$ ipython --no-banner

In [1]: import numpy as np

In [2]: import numpy.linalg as la

In [3]: np.set_printoptions(precision=4, suppress=True, linewidth=200, floatmode="fixed")

In [4]: tidy = lambda a: np.round(a, 4) + 0

In [5]: data = np.loadtxt("a.csv", delimiter=",")

In [6]: print(data)
[[1.0000 0.7000 0.4900 0.3430]
 [0.7000 1.0000 0.7000 0.4900]
 [0.4900 0.7000 1.0000 0.7000]
 [0.3430 0.4900 0.7000 1.0000]]

In [7]: # equal to its transpose

In [8]: Q, V = la.qr(data[:, :1])[0], la.qr(data[:, 1:])[0]

In [9]: sv = la.svd(Q.T @ V, compute_uv=False)

In [10]: print((sv > 0.9).sum())
1

In [11]: print(tidy(sv))
[0.9516]

In [12]: print(tidy(la.norm(Q @ Q.T - V @ V.T, 2)))
1.0

In [13]: print(tidy(np.degrees(np.arccos(sv.clip(0, 1)))))
[17.9006]

In [14]: ang = np.radians(45)

In [15]: Rm = np.eye(4)

In [16]: Rm[2, 2] = Rm[1, 1] = np.cos(ang)

In [17]: Rm[2, 1], Rm[1, 2] = -np.sin(ang), np.sin(ang)

In [18]: print(tidy(Rm))
[[ 1.0000  0.0000  0.0000  0.0000]
 [ 0.0000  0.7071  0.7071  0.0000]
 [ 0.0000 -0.7071  0.7071  0.0000]
 [ 0.0000  0.0000  0.0000  1.0000]]

In [19]: A2 = data @ Rm.T

In [20]: print(np.allclose(la.norm(data, axis=1), la.norm(A2, axis=1)))
True

In [21]: print(tidy(A2))
[[ 1.0000  0.8415 -0.1485  0.3430]
 [ 0.7000  1.2021 -0.2121  0.4900]
 [ 0.4900  1.2021  0.2121  0.7000]
 [ 0.3430  0.8415  0.1485  1.0000]]

In [22]: print(tidy(la.svd(data, compute_uv=False)), tidy(la.svd(A2, compute_uv=False)))
[2.7248 0.7541 0.3182 0.2029] [2.7248 0.7541 0.3182 0.2029]

In [23]: print(tidy(la.det(Rm)), tidy(np.trace(Rm)))
1.0 3.4142

In [24]: evals, V = la.eig(data)

In [25]: print(tidy(np.sort(la.eigvals(la.inv(data)))))
[0.3670 1.3261 3.1428 4.9288]

In [26]: print(tidy(np.prod(evals)))
0.1327

In [27]: print(tidy(np.sort(la.eigvals(data @ data))))
[0.0412 0.1012 0.5687 7.4246]

In [28]: x0 = np.ones(4)

In [29]: for _ in range(3):
    ...:     x0 = data @ x0
    ...:     x0 /= la.norm(x0)
    ...:     print(round(x0 @ data @ x0, 4))
    ...: 
2.7246
2.7248
2.7248

In [30]: print(tidy(x0))
[0.4615 0.5357 0.5357 0.4615]

In [31]: X = np.loadtxt("arr.csv", delimiter=",")

In [32]: print(tidy(X))
[[ 1.0049 -0.5854  1.5024]
 [-0.5854  0.2439 -0.2927]
 [ 1.5024 -0.2927 -1.2488]]

In [33]: # symmetric, so the eigenvalues are real

In [34]: W1 = np.array([[0, 1, 0], [-3, -1, 3], [-2, 2, -1]])

In [35]: beta = np.array([0, 2, 0])

In [36]: act = np.maximum(X @ W1 + beta, 0)

In [37]: print(tidy(act))
[[0.0000 6.5951 0.0000]
 [0.0000 0.5854 1.0244]
 [3.3756 1.2976 0.3707]]

In [38]: print(tidy((act > 0).mean(axis=0)))
[0.3333 1.0000 0.6667]

In [39]: print((act > 0).astype(int))
[[0 1 0]
 [0 1 1]
 [1 1 1]]

In [40]: print(la.matrix_rank(act))
3

In [41]: cent = np.array([[-5, -4, -5], [2, 3, 4], [1, 0, -1]])

In [42]: print(tidy(act @ cent))
[[ 13.1902  19.7854  26.3805]
 [  2.1951   1.7561   1.3171]
 [-13.9122  -9.6098 -12.0585]]

In [43]: print(W1 @ cent)
[[ 2  3  4]
 [16  9  8]
 [13 14 19]]

In [44]: print((act @ cent).round(6).argmax(axis=1))
[2 0 1]
